% ipython --no-banner

In [1]: import numpy as np

In [2]: np.set_printoptions(suppress=True, linewidth=100)

In [3]: def rnd(a):
   ...:     return np.round(a, 2) + 0
   ...: 

In [4]: A = np.load("layer9.npy")

In [5]: print(A)
[[0 4 4]
 [0 4 3]
 [0 0 1]]

In [6]: U, sigma, Vt = np.linalg.svd(A)

In [7]: print(rnd(sigma))
[7.56 0.92 0.  ]

In [8]: Y = U[:, :2] @ np.diag(sigma[:2]) @ Vt[:2]

In [9]: print(rnd(np.linalg.norm(A - Y) / np.linalg.norm(A)))
0.0

In [10]: rng = np.random.default_rng(587)

In [11]: labels = rng.permutation(3)

In [12]: print(labels)
[2 1 0]

In [13]: Y = A[labels][:, labels]

In [14]: print(rnd(np.linalg.det(Y)), rnd(np.linalg.det(A[labels])))
0.0 0.0

In [15]: M = np.load("test8.npy")

In [16]: print(M)
[[-3  2  0  0]
 [ 1 -1  0  0]
 [ 0  0 -3  2]
 [ 0  0  1 -1]]

In [17]: w1 = np.array([[7, 0], [-8, 6], [-8, 3], [-4, 8]])

In [18]: c = np.array([1, 2])

In [19]: act = np.maximum(M @ w1 + c, 0)

In [20]: print(act)
[[ 0 14]
 [16  0]
 [17  9]
 [ 0  0]]

In [21]: print((act > 0).astype(int))
[[0 1]
 [1 0]
 [1 1]
 [0 0]]

In [22]: W2 = np.array([[1, 1, 0], [2, 0, 1]])

In [23]: print(w1 @ W2)
[[ 7  7  0]
 [ 4 -8  6]
 [-2 -8  3]
 [12 -4  8]]

In [24]: print(act @ W2)
[[28  0 14]
 [16 16  0]
 [35 17  9]
 [ 0  0  0]]

In [25]: print(np.linalg.matrix_rank(M, rtol=0.1))
2

In [26]: print(np.linalg.cond(M) > 100)
False

In [27]: print(rnd(np.abs(np.linalg.svd(M)[2][-1])))
[0.   0.   0.58 0.82]

In [28]: print(np.flatnonzero(np.linalg.matrix_power((M != 0) + (M.T != 0) + np.eye(4), 4)[0]))
[0 1]

In [29]: print((M != 0).astype(int))
[[1 1 0 0]
 [1 1 0 0]
 [0 0 1 1]
 [0 0 1 1]]

In [30]: vec = np.array([1, 0, 0, 0])

In [31]: rhs = M @ vec

In [32]: c, lr = np.zeros(4), 1 / np.linalg.norm(M, 2) ** 2

In [33]: for i in range(12):
    ...:     c -= lr * M.T @ (M @ c - rhs)
    ...:     if i % 2 == 0: print(i, round(np.linalg.norm(M @ c - rhs), 2))
    ...: 
0 0.15
2 0.15
4 0.15
6 0.14
8 0.14
10 0.14

In [34]: print(rnd(c))
[ 0.69 -0.45  0.    0.  ]

In [35]: print(rnd(np.linalg.cond(M)))
14.93

In [36]: U, sigma, Vt = np.linalg.svd(M)

In [37]: print(rnd(sigma))
[3.86 3.86 0.26 0.26]

In [38]: print(np.argmax(sigma[:-1] / (sigma[1:] + 1e-6)) + 1)
2

In [39]: Y = U[:, :2] @ np.diag(sigma[:2]) @ Vt[:2]

In [40]: print(rnd(np.linalg.norm(M - Y, 2)), rnd(sigma[2]))
0.26 0.26

In [41]: print(rnd(Y))
[[-2.95  2.08  0.    0.  ]
 [ 1.14 -0.8   0.    0.  ]
 [ 0.    0.   -2.95  2.08]
 [ 0.    0.    1.14 -0.8 ]]

In [42]: print(np.linalg.matrix_rank(Y))
2

In [43]: print(rnd(np.linalg.norm(M - Y) / np.linalg.norm(M)))
0.07

In [44]: F = np.loadtxt("w.csv", delimiter=",")

In [45]: print(rnd(F))
[[ 2.77  1.09  0.36]
 [ 0.28  0.27 -2.97]
 [ 1.11 -2.78 -0.15]]

In [46]: print([round(float(x), 2) for x in np.linalg.svd(A, compute_uv=False)[:3]])
[7.56, 0.92, 0.0]

In [47]: print(np.linalg.cond(A) > 100)
True

In [48]: q, vecs = np.linalg.qr(F[:, :2])[0], np.linalg.qr(F[:, 2:])[0]

In [49]: sigma = np.linalg.svd(q.T @ vecs, compute_uv=False)

In [50]: print(np.degrees(np.arccos(sigma.clip(0, 1))))
[90.]

In [51]: print((sigma > 0.9).sum())
0

In [52]: Y = np.linalg.inv(F)

In [53]: print(rnd(np.linalg.det(F) * Y))
[[-8.32 -0.83 -3.33]
 [-3.26 -0.82  8.35]
 [-1.08  8.92  0.46]]

In [54]: print(rnd(np.linalg.slogdet(F)[0]))
-1.0

In [55]: print(rnd(np.linalg.det(F) * np.linalg.det(Y)))
1.0

In [56]: print(rnd(Y))
[[ 0.31  0.03  0.12]
 [ 0.12  0.03 -0.31]
 [ 0.04 -0.33 -0.02]]

In [57]: feats = np.loadtxt("data.csv", delimiter=",")

In [58]: print(feats)
[[ -3.64   0.3  -17.56]
 [ -2.16   0.38 -13.07]
 [ -1.75   0.38 -11.72]
 [ -0.09  -0.24  -0.3 ]
 [  0.14   0.24   0.22]
 [  1.4    1.77   1.53]
 [  2.37   2.75   2.45]
 [  2.57   2.94   2.65]
 [  3.46   3.77   3.5 ]
 [  4.01   4.27   4.04]
 [  4.56   4.76   4.57]
 [  5.06   5.2    5.07]
 [  6.25   6.21   6.25]
 [ 15.96  13.85  16.41]
 [ 17.15  14.74  17.7 ]
 [ 23.29  19.23  24.45]]

In [59]: print(rnd(F[:, 2] @ F[:, 1]))
0.0

In [60]: print(rnd(np.linalg.pinv(F)))
[[ 0.31  0.03  0.12]
 [ 0.12  0.03 -0.31]
 [ 0.04 -0.33 -0.02]]

In [61]: print(rnd(F.T @ F))
[[9. 0. 0.]
 [0. 9. 0.]
 [0. 0. 9.]]
